>>> import numpy as np
>>> np.set_printoptions(precision=2, suppress=True, linewidth=160, legacy="1.25")
>>> def rd(a):
...     return np.round(a, 2) + 0
... 
>>> A2 = np.array([[-2, -1, -1, 0],
...     [2, 2, 1, 0],
...     [1, -1, 1, -2],
...     [-1, -1, -1, 1],
...     [-2, -1, 1, -2]])
>>> A = A2.T @ A2
>>> A
array([[14,  8,  4,  1],
       [ 8,  8,  2,  3],
       [ 4,  2,  5, -5],
       [ 1,  3, -5,  9]])
>>> rd(np.abs(np.linalg.eigvals(A)).max())
20.9
>>> (A - A.T) / 2
array([[0., 0., 0., 0.],
       [0., 0., 0., 0.],
       [0., 0., 0., 0.],
       [0., 0., 0., 0.]])
>>> np.trace(A)
36
>>> vec = np.ones(4)
>>> for _ in range(6):
...     vec = A @ vec
...     vec /= np.linalg.norm(vec)
...     print(round(vec @ A @ vec, 2))
... 
20.73
20.84
20.88
20.89
20.9
20.9
>>> rd(np.linalg.eigvalsh(A)[-1])
20.9
>>> w, evecs = np.linalg.eigh(A)
>>> vec = np.array([1, 4, 3, 4])
>>> rd(evecs * np.maximum(w, 0) @ evecs.T)
array([[14.,  8.,  4.,  1.],
       [ 8.,  8.,  2.,  3.],
       [ 4.,  2.,  5., -5.],
       [ 1.,  3., -5.,  9.]])
>>> rd(evecs * np.abs(w) @ evecs.T)
array([[14.,  8.,  4.,  1.],
       [ 8.,  8.,  2.,  3.],
       [ 4.,  2.,  5., -5.],
       [ 1.,  3., -5.,  9.]])
>>> np.abs(A).sum(axis=1).max(), rd(np.abs(w).max())
(27, 20.9)
>>> rd(vec @ A @ vec / (vec @ vec)), rd(w[0]), rd(w[-1])
(10.74, 0.15, 20.9)
>>> rd(np.linalg.eigvalsh(A[1:, 1:]))
array([ 0.16,  8.97, 12.86])
>>> A2 = np.array([[5]])
>>> cent = np.array([[3, 3], [2, 1]])
>>> feats = np.block([[A2, np.zeros((1, 2))], [np.zeros((2, 1)), cent]])
>>> feats
array([[5., 0., 0.],
       [0., 3., 3.],
       [0., 2., 1.]])
>>> rd(np.linalg.det(feats))
-15.0
>>> feats @ feats
array([[25.,  0.,  0.],
       [ 0., 15., 12.],
       [ 0.,  8.,  7.]])
>>> C2 = feats.T @ feats
>>> rd(np.linalg.eigvalsh(C2)[::-1])
array([25. , 22.6,  0.4])
>>> (feats @ feats.T).shape
(3, 3)
>>> rd(np.linalg.svd(feats, compute_uv=False) ** 2)
array([25. , 22.6,  0.4])
>>> np.diag(C2)
array([25., 13., 10.])
>>> feats.sum(axis=1)
array([5., 6., 3.])
>>> np.unravel_index(np.abs(feats).argmax(), feats.shape)
(0, 0)
>>> feats[3]
Traceback (most recent call last):
  File "<python-input-32>", line 1, in <module>
    feats[3]
    ~~~~~^^^
IndexError: index 3 is out of bounds for axis 0 with size 3
>>> rd(np.linalg.svd(feats, compute_uv=False))
array([5.  , 4.75, 0.63])
>>> np.abs(feats).max()
5.0
>>> rd(np.linalg.norm(feats))
6.93
>>> rd(feats.mean(axis=0))
array([1.67, 1.67, 1.33])
>>> M = np.load("block17.npy")
>>> M
array([[ 14, -16, -21,  24],
       [ -8,   8,  12, -12],
       [-14,  16,   0,   0],
       [  8,  -8,   0,   0]])
>>> proj = np.triu(np.array([[1, 0, 2, 0], [1, 1, 2, 2], [2, 1, 1, 2], [2, 1, 2, 1]]), 1) + np.eye(4)
>>> A2 = proj @ M @ np.linalg.inv(proj)
>>> proj @ M - M @ proj
array([[-28.,  32.,   4.,  74.],
       [-12.,  16.,   0., -40.],
       [ 16., -16.,  -4., -32.],
       [  0.,   0.,   0.,  16.]])
>>> rng = np.random.default_rng(17)
>>> z = rng.permutation(4)
>>> A2 = M[:, z] * rng.choice([-1, 1], 4)
>>> A2
array([[-14,  21, -16,  24],
       [  8, -12,   8, -12],
       [ 14,   0,  16,   0],
       [ -8,   0,  -8,   0]])
>>> Uu, _, Vt = np.linalg.svd(M.T @ A2)
>>> rd(np.linalg.lstsq(M, A2)[0])
array([[-1.,  0.,  0.,  0.],
       [ 0.,  0.,  1.,  0.],
       [ 0., -1.,  0.,  0.],
       [ 0.,  0.,  0.,  1.]])
>>> arr = np.loadtxt("m.csv", delimiter=",")
>>> rd(arr)
array([[ 0.55, -1.3 , -2.25,  1.39],
       [-1.55,  0.85,  1.41, -1.97],
       [ 0.62, -1.28, -2.21,  1.44],
       [-0.99, -1.39, -2.47,  0.06],
       [ 1.36, -0.97, -1.64,  1.88],
       [ 0.93,  1.4 ,  2.48, -0.13],
       [-0.04,  1.4 ,  2.45, -1.  ],
       [ 0.81,  1.41,  2.51, -0.24],
       [-1.46, -1.25, -2.26, -0.45],
       [ 0.11,  1.42,  2.49, -0.88],
       [ 1.14, -1.08, -1.84,  1.77],
       [-2.25, -0.46, -0.9 , -1.7 ],
       [-1.96,  0.49,  0.76, -2.09],
       [ 0.29,  1.43,  2.52, -0.72],
       [ 2.27,  0.27,  0.57,  1.85],
       [-2.02, -0.89, -1.65, -1.2 ],
       [ 2.22,  0.55,  1.07,  1.61]])
>>> D = np.linalg.norm(arr[:, None] - arr[None], axis=-1)
>>> D.shape
(17, 17)
>>> np.unravel_index(D.round(6).argmax(), D.shape)
(3, 5)
>>> rd(D[:5, :5])
array([[0.  , 5.81, 0.1 , 2.05, 1.18],
       [5.81, 0.  , 5.83, 4.95, 5.99],
       [0.1 , 5.83, 0.  , 2.14, 1.08],
       [2.05, 4.95, 2.14, 0.  , 3.11],
       [1.18, 5.99, 1.08, 3.11, 0.  ]])
>>> rd(np.linalg.norm(arr, axis=1))
array([3., 3., 3., 3., 3., 3., 3., 3., 3., 3., 3., 3., 3., 3., 3., 3., 3.])
>>> cent = arr[[1, 10]].astype(float)
>>> for _ in range(7):
...     z = np.linalg.norm(arr[:, None] - cent, axis=-1).argmin(axis=1)
...     cent = np.array([arr[z == j].mean(axis=0) for j in range(2)])
... 
>>> z
array([1, 0, 1, 1, 1, 0, 0, 0, 1, 0, 1, 0, 0, 0, 1, 1, 1])
>>> rd(cent)
array([[-0.46,  0.99,  1.72, -1.09],
       [ 0.41, -0.82, -1.41,  0.93]])
>>> Xc = arr - arr.mean(axis=0)
>>> evecs = np.linalg.svd(Xc)[2][:2]
>>> A2 = Xc - Xc @ evecs.T @ evecs
>>> rd(A2.std(axis=0))
array([0., 0., 0., 0.])
>>> rd((Xc @ evecs.T).std(axis=0))
array([2.35, 1.87])
>>> E = np.load("test5.npy")
>>> E
array([[ -4.59,  -3.13,  -0.86],
       [-10.92,  -4.69,  -4.8 ],
       [ -6.63,  -3.98,  -2.31],
       [ -2.46,  -1.56,   0.99],
       [ -5.94,  -3.63,  -1.79],
       [ -8.09,  -3.23,  -2.66],
       [  5.74,  -0.58,   5.58],
       [  1.92,  -1.66,   3.13],
       [ -1.82,  -2.96,   0.61],
       [  2.55,  -1.53,   3.51]])
>>> w, evecs = np.linalg.eig(M)
>>> rd(np.sort(np.linalg.eigvals(M.T)))
array([-18.68,  -1.28,   0.58,  41.39])
>>> rd(np.sort(np.linalg.eigvals(np.linalg.inv(M))))
array([-0.78, -0.05,  0.02,  1.72])
>>> rd(np.prod(w))
576.0
>>> vec = np.array([3, 0, 3])
>>> y = E @ vec
>>> rd(np.linalg.lstsq(E, y)[0])
array([3., 0., 3.])
>>> rd(np.linalg.solve(E.T @ E, E.T @ y))
array([3., 0., 3.])
>>> y = y + 0.1 * rng.normal(size=10)
>>> rd(y)
array([-16.54, -47.16, -26.9 ,  -4.5 , -23.21, -32.26,  33.73,  15.24,  -3.83,  18.37])
>>> coef, *_ = np.linalg.lstsq(E, y)
>>> rd(np.linalg.norm(y - E @ coef))
0.4
>>> rd(coef)
array([3.  , 0.02, 2.99])
>>> F = np.array([[-2.0, 0.0, 0.0], [0.0, -2.0, 3.0], [0.0, 3.0, -2.0]])
>>> rd(np.linalg.eigvals(F).sum().real)
-6.0
>>> rd(np.linalg.det(F[::-1]))
-10.0
>>> vec = np.array([2, 2, 1])
>>> y = F @ vec
>>> y
array([-4., -1.,  4.])
>>> rd(np.linalg.solve(F, F[:, 0]))
array([1., 0., 0.])
>>> rd(np.linalg.solve(F, y))
array([2., 2., 1.])
>>> rd(np.linalg.solve(F, y + F[:, 2]))
array([2., 2., 2.])
>>> rd(np.linalg.eigvalsh(F).min())
-5.0
>>> [round(float(np.linalg.det(F[:i, :i])), 2) + 0 for i in range(1, 4)]
[-2.0, 4.0, 10.0]
>>> J = np.loadtxt("layer12.csv", delimiter=",")
>>> J
array([[-0.8 , -2.35, -0.8 ],
       [-0.4 , -0.64, -0.2 ],
       [ 0.6 ,  0.  ,  0.  ],
       [ 0.5 ,  1.08,  0.3 ],
       [-0.9 ,  0.17,  0.1 ],
       [-1.1 , -2.98, -1.  ],
       [-0.8 ,  4.76,  1.6 ],
       [-1.7 ,  1.27,  0.4 ],
       [ 0.1 ,  6.67,  2.2 ],
       [ 1.  , -2.45, -0.8 ],
       [ 0.8 ,  0.71,  0.3 ]])
>>> vec = np.array([9, 5, 1])
>>> y = J @ vec
>>> rd(np.linalg.lstsq(J, y)[0])
array([9., 5., 1.])
>>> try:
...     np.linalg.solve(J, y)
... except np.linalg.LinAlgError as e:
...     print(repr(e))
... 
LinAlgError('Last 2 dimensions of the array must be square')
>>> y = y + 0.3 * rng.normal(size=11)
>>> rd(y)
array([-19.57,  -7.14,   5.8 ,  10.21,  -6.94, -25.77,  18.53,  -8.23,  36.18,  -4.23,  11.15])
>>> coef, *_ = np.linalg.lstsq(J, y)
>>> rd(coef)
array([8.88, 4.55, 2.35])
>>> mat = np.load("x.npy")
>>> rd(mat)
array([[-0.26,  0.  ,  0.  , -0.97],
       [ 0.  ,  1.  ,  0.  ,  0.  ],
       [ 0.  ,  0.  ,  1.  ,  0.  ],
       [ 0.97,  0.  ,  0.  , -0.26]])
>>> rd(mat.reshape(2, -1))
array([[-0.26,  0.  ,  0.  , -0.97,  0.  ,  1.  ,  0.  ,  0.  ],
       [ 0.  ,  0.  ,  1.  ,  0.  ,  0.97,  0.  ,  0.  , -0.26]])
>>> rd(mat.ravel(order="F"))
array([-0.26,  0.  ,  0.  ,  0.97,  0.  ,  1.  ,  0.  ,  0.  ,  0.  ,  0.  ,  1.  ,  0.  , -0.97,  0.  ,  0.  , -0.26])
>>> blk = mat.reshape(4, 2, -1)
>>> rd(np.swapaxes(blk, 1, 2)[0])
array([[-0.26,  0.  ],
       [ 0.  , -0.97]])
>>> rd(blk.transpose(1, 0, 2))
array([[[-0.26,  0.  ],
        [ 0.  ,  1.  ],
        [ 0.  ,  0.  ],
        [ 0.97,  0.  ]],

       [[ 0.  , -0.97],
        [ 0.  ,  0.  ],
        [ 1.  ,  0.  ],
        [ 0.  , -0.26]]])
>>> np.einsum("ihd,jhd->hij", blk, blk).shape
(2, 4, 4)
>>> rd(blk[:, 0])
array([[-0.26,  0.  ],
       [ 0.  ,  1.  ],
       [ 0.  ,  0.  ],
       [ 0.97,  0.  ]])
>>> z = rng.permutation(4)
>>> A2 = mat[:, z] * rng.choice([-1, 1], 4)
>>> rd(A2)
array([[ 0.  ,  0.  ,  0.26,  0.97],
       [ 1.  ,  0.  ,  0.  ,  0.  ],
       [ 0.  , -1.  ,  0.  ,  0.  ],
       [ 0.  ,  0.  , -0.97,  0.26]])
>>> Uu, _, Vt = np.linalg.svd(mat.T @ A2)
>>> rd(Uu @ Vt)
array([[ 0.,  0., -1.,  0.],
       [ 1.,  0.,  0.,  0.],
       [ 0., -1.,  0.,  0.],
       [ 0.,  0.,  0., -1.]])
>>> z
array([1, 2, 0, 3])
>>> rd(A2.T @ A2)
array([[1., 0., 0., 0.],
       [0., 1., 0., 0.],
       [0., 0., 1., 0.],
       [0., 0., 0., 1.]])
>>> A2[:, 0] @ A2[:, 1]
0.0
>>> rd(np.linalg.pinv(A2))
array([[ 0.  ,  1.  ,  0.  ,  0.  ],
       [ 0.  ,  0.  , -1.  ,  0.  ],
       [ 0.26,  0.  ,  0.  , -0.97],
       [ 0.97,  0.  ,  0.  ,  0.26]])
